$ python3 -q
>>> import numpy as np
>>> from numpy import linalg as LA
>>> np.set_printoptions(suppress=True, linewidth=140)
>>> rng = np.random.default_rng(87)
>>> lab = rng.integers(0, 3, 12)
>>> F = (lab[:, None] == lab) * -3 + np.eye(12)
>>> print(F)
[[-2. -3.  0.  0. -3.  0.  0. -3. -3. -3.  0.  0.]
 [-3. -2.  0.  0. -3.  0.  0. -3. -3. -3.  0.  0.]
 [ 0.  0. -2.  0.  0. -3.  0.  0.  0.  0. -3. -3.]
 [ 0.  0.  0. -2.  0.  0. -3.  0.  0.  0.  0.  0.]
 [-3. -3.  0.  0. -2.  0.  0. -3. -3. -3.  0.  0.]
 [ 0.  0. -3.  0.  0. -2.  0.  0.  0.  0. -3. -3.]
 [ 0.  0.  0. -3.  0.  0. -2.  0.  0.  0.  0.  0.]
 [-3. -3.  0.  0. -3.  0.  0. -2. -3. -3.  0.  0.]
 [-3. -3.  0.  0. -3.  0.  0. -3. -2. -3.  0.  0.]
 [-3. -3.  0.  0. -3.  0.  0. -3. -3. -2.  0.  0.]
 [ 0.  0. -3.  0.  0. -3.  0.  0.  0.  0. -2. -3.]
 [ 0.  0. -3.  0.  0. -3.  0.  0.  0.  0. -3. -2.]]
>>> # equal to its transpose
>>> print([round(float(LA.det(F[:i, :i])), 2) + 0 for i in range(1, 13)])
[-2.0, -5.0, 10.0, -20.0, -32.0, -80.0, -200.0, -275.0, -350.0, -425.0, -680.0, -935.0]
>>> ev, vecs = LA.eigh(F)
>>> print(np.round(ev.sum(), 2), np.trace(F))
-24.0 -24.0
>>> print(np.round(LA.svd(F, compute_uv=False), 2))
[17. 11.  5.  1.  1.  1.  1.  1.  1.  1.  1.  1.]
>>> print(np.round(vecs.T @ vecs, 2) + 0)
[[1. 0. 0. 0. 0. 0. 0. 0. 0. 0. 0. 0.]
 [0. 1. 0. 0. 0. 0. 0. 0. 0. 0. 0. 0.]
 [0. 0. 1. 0. 0. 0. 0. 0. 0. 0. 0. 0.]
 [0. 0. 0. 1. 0. 0. 0. 0. 0. 0. 0. 0.]
 [0. 0. 0. 0. 1. 0. 0. 0. 0. 0. 0. 0.]
 [0. 0. 0. 0. 0. 1. 0. 0. 0. 0. 0. 0.]
 [0. 0. 0. 0. 0. 0. 1. 0. 0. 0. 0. 0.]
 [0. 0. 0. 0. 0. 0. 0. 1. 0. 0. 0. 0.]
 [0. 0. 0. 0. 0. 0. 0. 0. 1. 0. 0. 0.]
 [0. 0. 0. 0. 0. 0. 0. 0. 0. 1. 0. 0.]
 [0. 0. 0. 0. 0. 0. 0. 0. 0. 0. 1. 0.]
 [0. 0. 0. 0. 0. 0. 0. 0. 0. 0. 0. 1.]]
>>> arr = np.loadtxt("run16.csv", delimiter=",")
>>> print(arr)
[[1. 0. 0. 0. 0. 0. 0. 0. 0.]
 [1. 1. 0. 0. 0. 0. 0. 0. 0.]
 [9. 3. 1. 0. 0. 0. 0. 0. 0.]
 [5. 1. 6. 1. 0. 0. 0. 0. 0.]
 [1. 1. 8. 7. 1. 0. 0. 0. 0.]
 [7. 9. 7. 6. 4. 1. 0. 0. 0.]
 [0. 2. 3. 6. 7. 9. 1. 0. 0.]
 [8. 1. 4. 9. 4. 7. 9. 1. 0.]
 [1. 7. 1. 0. 9. 5. 1. 8. 1.]]
>>> # triangular: eigenvalues sit on the diagonal
>>> f, v = arr[1], arr[2]
>>> print(f @ v)
12.0
>>> p = (f @ v) / (f @ f) * f
>>> print(LA.matrix_rank(np.outer(f, v)))
1
>>> print(np.outer(f, v))
[[9. 3. 1. 0. 0. 0. 0. 0. 0.]
 [9. 3. 1. 0. 0. 0. 0. 0. 0.]
 [0. 0. 0. 0. 0. 0. 0. 0. 0.]
 [0. 0. 0. 0. 0. 0. 0. 0. 0.]
 [0. 0. 0. 0. 0. 0. 0. 0. 0.]
 [0. 0. 0. 0. 0. 0. 0. 0. 0.]
 [0. 0. 0. 0. 0. 0. 0. 0. 0.]
 [0. 0. 0. 0. 0. 0. 0. 0. 0.]
 [0. 0. 0. 0. 0. 0. 0. 0. 0.]]
>>> print(p)
[6. 6. 0. 0. 0. 0. 0. 0. 0.]
>>> print((v - p) @ f)
0.0
>>> print(np.prod(np.diag(arr)), round(LA.det(arr), 2))
1.0 1.0
>>> print(np.round(np.sort(LA.eigvals(arr)), 2))
[1. 1. 1. 1. 1. 1. 1. 1. 1.]
>>> print(arr @ arr)
[[  1.   0.   0.   0.   0.   0.   0.   0.   0.]
 [  2.   1.   0.   0.   0.   0.   0.   0.   0.]
 [ 21.   6.   1.   0.   0.   0.   0.   0.   0.]
 [ 65.  20.  12.   1.   0.   0.   0.   0.   0.]
 [110.  33.  58.  14.   1.   0.   0.   0.   0.]
 [120.  49.  82.  40.   8.   1.   0.   0.   0.]
 [129. 107. 161. 115.  50.  18.   1.   0.   0.]
 [151. 108. 170. 142.  99.  95.  18.   1.   0.]
 [126.  81. 144. 171.  77.  75.  74.  16.   1.]]
